% python3 -q
>>> import numpy as np
>>> np.set_printoptions(precision=3, suppress=True, linewidth=100)
>>> M = np.load("arr.npy")
>>> M
array([[-1.1  , -1.8  ,  0.8  , -0.8  ,  0.4  ],
       [-0.4  ,  0.6  , -0.7  ,  0.2  ,  1.4  ],
       [-0.398,  0.638, -0.721,  0.219,  1.408]])
>>> print([round(float(x), 3) for x in np.linalg.svd(M, compute_uv=False)[:3]])
[2.686, 2.191, 0.008]
>>> np.linalg.matrix_rank(M, rtol=0.1)
np.int64(2)
>>> left, sig, Vt = np.linalg.svd(M)
>>> np.argmax(sig[:-1] / (sig[1:] + 1e-6)) + 1
np.int64(2)
>>> B = left[:, :2] @ np.diag(sig[:2]) @ Vt[:2]
>>> round(float(np.linalg.norm(M - B, 2)), 3), round(sig[2], 3)
(0.008, np.float64(0.008))
>>> np.linalg.matrix_rank(B)
np.int64(2)
>>> u, g = M[1], M[0]
>>> u @ u
np.float64(3.01)
>>> pr = (u @ g) / (u @ u) * u
>>> g - pr
array([-1.206, -1.641,  0.614, -0.747,  0.772])
>>> J = np.diag(np.array([-4, -1, 7])) + -1 * np.eye(3, k=1) + -1 * np.eye(3, k=-1)
>>> J
array([[-4., -1.,  0.],
       [-1., -1., -1.],
       [ 0., -1.,  7.]])
>>> W1 = np.array([[1, 1, 0], [-1, 2, 0], [-2, 1, -1]])
>>> coef = np.array([3, 2, 1])
>>> hid = np.maximum(J @ W1 + coef, 0)
>>> np.linalg.matrix_rank(hid)
np.int64(3)
>>> hid
array([[0., 0., 1.],
       [5., 0., 2.],
       [0., 7., 0.]])
>>> Z = np.array([[-1, -3, 0], [-1, -3, -3], [-1, -2, -2]])
>>> (hid @ Z).round(6).argmax(axis=1)
array([0, 2, 0])
>>> hid @ Z
array([[ -1.,  -2.,  -2.],
       [ -7., -19.,  -4.],
       [ -7., -21., -21.]])
>>> W1 @ Z
array([[-2, -6, -3],
       [-1, -3, -6],
       [ 2,  5, -1]])
>>> w, evecs = np.linalg.eigh(J)
>>> x = np.array([3, -3, -5])
>>> (np.sign(evecs[:, -1].round(6)) == np.sign(evecs[0, -1].round(6))).astype(int)
array([1, 0, 1])
>>> np.abs(J).sum(axis=1).max(), round(np.abs(w).max(), 3)
(np.float64(8.0), np.float64(7.124))
>>> x @ J @ x
np.float64(118.0)
>>> evecs * np.maximum(w, 0) @ evecs.T
array([[ 0.001, -0.01 ,  0.078],
       [-0.01 ,  0.109, -0.873],
       [ 0.078, -0.873,  7.015]])
>>> print(round(x @ J @ x / (x @ x), 3), round(float(w[0]), 3), round(w[-1], 3))
2.744 -4.31 7.124
>>> evecs * np.abs(w) @ evecs.T
array([[ 4.002,  0.98 ,  0.157],
       [ 0.98 ,  1.217, -0.746],
       [ 0.157, -0.746,  7.03 ]])
>>> np.all(np.linalg.eigvalsh(J) > 0)
np.False_
>>> [round(float(np.linalg.det(J[:i, :i])), 2) + 0 for i in range(1, 4)]
[-4.0, 3.0, 25.0]
>>> w, evecs = np.linalg.eigh(J)
>>> np.linalg.eigvalsh(J @ J)
array([ 0.663, 18.579, 50.758])
>>> np.linalg.eigvalsh(J + 2 * np.eye(3))
array([-2.31 ,  1.186,  9.124])
>>> np.abs(evecs[:, -1])
array([0.011, 0.124, 0.992])
>>> np.linalg.svd(J, compute_uv=False)
array([7.124, 4.31 , 0.814])
>>> np.round(evecs.T @ evecs, 3) + 0
array([[1., 0., 0.],
       [0., 1., 0.],
       [0., 0., 1.]])
>>> w
array([-4.31 , -0.814,  7.124])
>>> arr = np.loadtxt("dump.csv", delimiter=",")
>>> arr
array([[-0.25,  0.25, -0.7 ],
       [-1.82, -0.24, -1.8 ],
       [-1.2 , -0.4 , -0.8 ]])
>>> np.abs(np.diag(np.linalg.qr(arr)[1])) > 1e-9
array([ True,  True, False])
>>> np.round(np.trace(np.linalg.pinv(arr) @ arr), 3)
np.float64(2.0)
>>> np.allclose(arr[:-1].T @ np.linalg.lstsq(arr[:-1].T, arr[-1])[0], arr[-1])
True
>>> np.unique(arr.round(6), axis=0).shape
(3, 3)
>>> [round(float(x), 3) for x in np.linalg.svd(arr, compute_uv=False)[:3]]
[3.021, 0.582, 0.0]
>>> np.linalg.cond(arr) > 100
np.True_
>>> np.round(np.linalg.norm(arr, 2) / np.linalg.norm(arr), 3)
np.float64(0.982)
>>> np.argsort(-np.linalg.norm(arr, axis=0).round(6), kind="stable")[:3]
array([0, 2, 1])
>>> x = np.array([-4, 5, -5])
>>> h = np.maximum(arr @ x, 0)
>>> np.maximum(arr @ x, 0) - np.maximum(-arr @ x, 0)
array([ 5.75, 15.08,  6.8 ])
>>> h
array([ 5.75, 15.08,  6.8 ])
>>> print(np.maximum(arr @ (3 * x), 0))
[17.25 45.24 20.4 ]
>>> arr.T @ h
array([-37.043,  -4.902, -36.609])
>>> np.tanh(arr @ x)
array([1., 1., 1.])
>>> u = np.array([-2, -1, -3])
>>> np.polyval(u, arr[0])
array([-2.875, -3.375, -3.28 ])
>>> print(np.convolve(arr[0], u))
[ 0.5  -0.25  1.9  -0.05  2.1 ]
>>> np.cross(arr[0, :3], arr[1, :3])
array([-0.618,  0.824,  0.515])
